$ python -q
>>> import numpy as np
>>> import numpy.linalg as la
>>> np.set_printoptions(precision=1, suppress=True, linewidth=160, floatmode="fixed")
>>> def tidy(a):
...     return np.round(a, 1) + 0
... 
>>> arr = np.load("test12.npy")
>>> print(arr)
[[  0  -1   0   2 -10  -2   3  -3]
 [  1   0  13  -9   3 -14   5   7]
 [  0 -13   0   5  -2  11   0   1]
 [ -2   9  -5   0  -6  13  -7  -6]
 [ 10  -3   2   6   0   0  -1  18]
 [  2  14 -11 -13   0   0   1  -2]
 [ -3  -5   0   7   1  -1   0  -3]
 [  3  -7  -1   6 -18   2   3   0]]
>>> left, sig, VT = la.svd(arr)
>>> print(np.argmax(sig[:-1] / (sig[1:] + 1e-6)) + 1)
6
>>> print(tidy(sig))
[31.3 31.3 19.2 19.2  9.2  9.2  0.7  0.7]
>>> out = left[:, :6] @ np.diag(sig[:6]) @ VT[:6]
>>> print(la.matrix_rank(out))
6
>>> print(la.matrix_rank(arr, rtol=0.05))
6
>>> print(tidy(la.norm(arr - out) / la.norm(arr)))
0.0
>>> J = np.load("data.npy")
>>> print(J)
[[ 1  0  0]
 [-1 -2  0]
 [ 3 -3  1]]
>>> print(tidy(np.sort(np.abs(la.eigvals(J)))))
[1.0 1.0 2.0]
>>> print((J - J.T) / 2)
[[ 0.0  0.5 -1.5]
 [-0.5  0.0  1.5]
 [ 1.5 -1.5  0.0]]
>>> print(np.allclose(J @ J.T, J.T @ J))
False
>>> E = np.load("a.npy")
>>> print(E)
[[ 1 -1  1 -1  1 -1  1 -1]
 [ 1  1  1  1  1  1  1  1]
 [ 1  1 -1 -1 -1 -1  1  1]
 [ 1 -1 -1  1 -1  1  1 -1]]
>>> rng = np.random.default_rng(7173)
>>> out = E + rng.integers(-2, 3, (4, 2)) @ rng.integers(-2, 3, (2, 8))
>>> print(out)
[[ 1 -4  1  1 -2  0  2  1]
 [-3 -3  1  5 -1  5  5  1]
 [ 3  6 -1 -5  3 -4 -2 -1]
 [ 1 -7 -1  5 -7  3  3  3]]
>>> print(np.abs(out - E).sum(axis=1))
[12 22 23 24]
>>> print(out - E)
[[ 0 -3  0  2 -3  1  1  2]
 [-4 -4  0  4 -2  4  4  0]
 [ 2  5  0 -4  4 -3 -3 -2]
 [ 0 -6  0  4 -6  2  2  4]]
>>> C = 20 * np.array([[-1.3, -0.8, 1.0], [0.5, -0.9, 0.1]])
>>> labels = rng.integers(0, 2, 16)
>>> mat = C[labels] + rng.normal(size=(16, 3))
>>> print(tidy(mat))
[[-27.2 -15.6  19.8]
 [ 10.6 -17.4   0.4]
 [  8.4 -17.6   3.7]
 [  9.6 -17.1   3.1]
 [  9.4 -18.9   3.1]
 [-25.4 -15.7  21.5]
 [ 10.0 -19.8   0.8]
 [-25.9 -15.5  21.4]
 [ 10.1 -17.0   2.9]
 [-25.5 -14.6  20.4]
 [  8.3 -17.4   1.0]
 [-26.1 -16.5  18.3]
 [ 10.6 -18.2   0.8]
 [-25.7 -15.0  19.7]
 [-26.2 -16.7  19.6]
 [-25.6 -16.4  23.3]]
>>> Xs = mat - mat.mean(axis=0)
>>> evecs = la.svd(Xs)[2][:2]
>>> out = Xs - Xs @ evecs.T @ evecs
>>> print(tidy(np.diag(evecs.T @ evecs)))
[1.0 0.0 1.0]
>>> print(tidy((Xs @ evecs.T).std(axis=0)))
[20.1  1.2]
>>> print(tidy(out.std(axis=0)))
[0.0 0.8 0.1]
>>> C2 = np.cov(mat, rowvar=False)
>>> print(tidy(np.median(mat, axis=0)))
[ -8.5 -16.8  11.0]
>>> print(np.argsort(-mat.std(axis=0).round(6), kind="stable"))
[0 2 1]
>>> print(tidy(np.corrcoef(mat[:, 2], mat[:, 0])[0, 1]))
-1.0
>>> print(tidy(np.corrcoef(mat.T)))
[[ 1.0 -0.8 -1.0]
 [-0.8  1.0  0.8]
 [-1.0  0.8  1.0]]
>>> out = np.c_[mat[:, :2] @ np.array([[1, 2], [1, 2]]), np.array([5, 7, 5, -4, -6, 4, 4, -5, 8, -3, 8, 5, 2, 4, -5, -3])]
>>> print(tidy(out))
[[-42.8 -85.6   5.0]
 [ -6.8 -13.6   7.0]
 [ -9.2 -18.4   5.0]
 [ -7.5 -15.0  -4.0]
 [ -9.6 -19.1  -6.0]
 [-41.1 -82.2   4.0]
 [ -9.8 -19.5   4.0]
 [-41.4 -82.8  -5.0]
 [ -6.9 -13.8   8.0]
 [-40.1 -80.1  -3.0]
 [ -9.2 -18.3   8.0]
 [-42.7 -85.3   5.0]
 [ -7.6 -15.2   2.0]
 [-40.7 -81.3   4.0]
 [-42.9 -85.8  -5.0]
 [-42.0 -84.0  -3.0]]
>>> print(tidy(la.norm(la.qr(mat)[0].T @ out, axis=0) ** 2 / ((out ** 2).sum(axis=0) + 1e-12)))
[1.0 1.0 0.3]
>>> C = out[[5, 12]].astype(float)
>>> for _ in range(6):
...     labels = la.norm(out[:, None] - C, axis=-1).argmin(axis=1)
...     C = np.array([out[labels == j].mean(axis=0) for j in range(2)])
... 
>>> print(labels)
[0 1 1 1 1 0 1 0 1 0 1 0 1 0 0 0]
>>> print(tidy(C[1] - C[0]))
[33.4 66.8  2.8]
>>> print(np.abs(C[1] - C[0]).argmax())
1
>>> print(tidy(C))
[[-41.7 -83.4   0.2]
 [ -8.3 -16.6   3.0]]
>>> print(np.bincount(labels))
[8 8]
